% python3 -q
>>> import numpy as np
>>> import numpy.linalg as la
>>> np.set_printoptions(suppress=True, linewidth=120)
>>> out = np.array([[2, 0, 0, 1, 0, 1, 0],
...     [1, 1, 1, 2, 2, 0, 2],
...     [2, 2, 0, 0, 2, 1, 0],
...     [2, 0, 0, 0, 1, 1, 2],
...     [1, 2, 2, 0, 0, 1, 2],
...     [0, 0, 2, 0, 1, 2, 0],
...     [0, 2, 0, 0, 2, 2, 1],
...     [2, 1, 2, 1, 2, 1, 1],
...     [2, 2, 0, 0, 2, 1, 1],
...     [0, 2, 2, 2, 1, 1, 2],
...     [2, 1, 0, 0, 1, 1, 1]])
>>> mat = out.T @ out
>>> print(mat)
[[26 15  7  6 18 13 14]
 [15 23 11  7 19 14 16]
 [ 7 11 17  8 10 10 12]
 [ 6  7  8 10  8  4  9]
 [18 19 10  8 24 15 15]
 [13 14 10  4 15 16 11]
 [14 16 12  9 15 11 20]]
>>> x = np.ones(7)
>>> for _ in range(3):
...     x = mat @ x
...     x /= la.norm(x)
...     print(round(x @ mat @ x, 3))
... 
92.867
92.93
92.932
>>> print(x.round(3))
[0.424 0.444 0.295 0.202 0.462 0.349 0.4  ]
>>> print(np.round(la.eigvalsh(mat)[-1], 3))
92.932
>>> q, r_ = la.qr(mat)
>>> print(np.round(q.T @ q, 3) + 0)
[[1. 0. 0. 0. 0. 0. 0.]
 [0. 1. 0. 0. 0. 0. 0.]
 [0. 0. 1. 0. 0. 0. 0.]
 [0. 0. 0. 1. 0. 0. 0.]
 [0. 0. 0. 0. 1. 0. 0.]
 [0. 0. 0. 0. 0. 1. 0.]
 [0. 0. 0. 0. 0. 0. 1.]]
>>> print(np.round(q @ r_, 3))
[[26. 15.  7.  6. 18. 13. 14.]
 [15. 23. 11.  7. 19. 14. 16.]
 [ 7. 11. 17.  8. 10. 10. 12.]
 [ 6.  7.  8. 10.  8.  4.  9.]
 [18. 19. 10.  8. 24. 15. 15.]
 [13. 14. 10.  4. 15. 16. 11.]
 [14. 16. 12.  9. 15. 11. 20.]]
>>> print(q.shape, r_.shape)
(7, 7) (7, 7)
>>> print(round(np.trace(q @ q.T), 3))
7.0
>>> print(np.allclose(r_.T @ r_, mat.T @ mat))
True
>>> Lm = la.cholesky(mat)
>>> print(np.round(np.diag(Lm) ** 2, 3))
[26.    14.346 11.737  5.886  5.982  4.114  5.704]
>>> print(np.round(Lm @ Lm.T, 3))
[[26. 15.  7.  6. 18. 13. 14.]
 [15. 23. 11.  7. 19. 14. 16.]
 [ 7. 11. 17.  8. 10. 10. 12.]
 [ 6.  7.  8. 10.  8.  4.  9.]
 [18. 19. 10.  8. 24. 15. 15.]
 [13. 14. 10.  4. 15. 16. 11.]
 [14. 16. 12.  9. 15. 11. 20.]]
>>> print(la.eigvalsh(mat).min() > 0)
True
>>> f = np.array([-3, 1, 0, 3, -3, -1, 1])
>>> out = mat + np.outer(f, np.eye(7)[3])
>>> print(la.matrix_rank(la.inv(out) - la.inv(mat), tol=1e-8))
1
>>> out = mat / np.sqrt((mat ** 2).mean(axis=1, keepdims=True))
>>> print(np.round(la.norm(out, axis=1), 3))
[2.646 2.646 2.646 2.646 2.646 2.646 2.646]
>>> print(out[6].round(3))
[0.982 1.122 0.842 0.631 1.052 0.772 1.403]
>>> W0 = np.loadtxt("m.csv", delimiter=",")
>>> print(W0)
[[ 1.4   -2.07   0.2   -0.4   -0.5    0.6  ]
 [ 0.2   -5.324 -1.6    0.1   -1.3    0.1  ]
 [ 0.5    3.439  0.6   -0.6    0.8    0.3  ]
 [ 1.1    1.15   0.     0.     0.3    1.1  ]
 [ 1.4   -6.941  0.7   -0.1   -1.7   -1.6  ]
 [-2.3    2.405 -0.1    0.2    0.6   -0.9  ]
 [-0.5   -2.021  0.6   -1.9   -0.5    0.9  ]
 [-1.3   -3.213 -0.7   -1.    -0.8    1.1  ]
 [ 0.9   -3.297 -0.1   -0.6   -0.8   -1.2  ]
 [-0.9    3.289 -1.4   -1.1    0.8    0.1  ]
 [ 1.1   -1.157 -0.5   -0.5   -0.3   -0.1  ]
 [ 0.6   -4.093 -1.8   -0.3   -1.    -0.5  ]]
>>> out = np.c_[W0[:, :5] @ np.array([[0, 1, 0, 1, 3],
...     [3, 0, 0, 3, 0],
...     [3, 0, 3, 0, 3],
...     [3, 1, 1, 0, 3],
...     [0, 1, 0, 0, 3]]), np.array([1, 2, 1, 3, -3, 0, -3, 3, 2, 1, 2, -3])]
>>> print(out.round(3))
[[ -6.81    0.5     0.2    -4.81    2.1     1.   ]
 [-20.472  -1.     -4.7   -15.772  -7.8     2.   ]
 [ 10.317   0.7     1.2    10.817   3.9     1.   ]
 [  3.45    1.4     0.      4.55    4.2     3.   ]
 [-19.023  -0.4     2.    -19.423   0.9    -3.   ]
 [  7.515  -1.5    -0.1     4.915  -4.8     0.   ]
 [ -9.963  -2.9    -0.1    -6.563  -6.9    -3.   ]
 [-14.739  -3.1    -3.1   -10.939 -11.4     3.   ]
 [-11.991  -0.5    -0.9    -8.991  -1.8     2.   ]
 [  2.367  -1.2    -5.3     8.967  -7.8     1.   ]
 [ -6.471   0.3    -2.     -2.371  -0.6     2.   ]
 [-18.579  -0.7    -5.7   -11.679  -7.5    -3.   ]]
>>> print(np.round(la.lstsq(W0, out[:, 0])[0], 3) + 0)
[0. 3. 3. 3. 0. 0.]
>>> print(la.matrix_rank(np.c_[W0, out]))
7
>>> print(np.round(la.norm(out - W0 @ la.lstsq(W0, out)[0], axis=0), 3) + 0)
[0.    0.    0.    0.    0.    6.674]
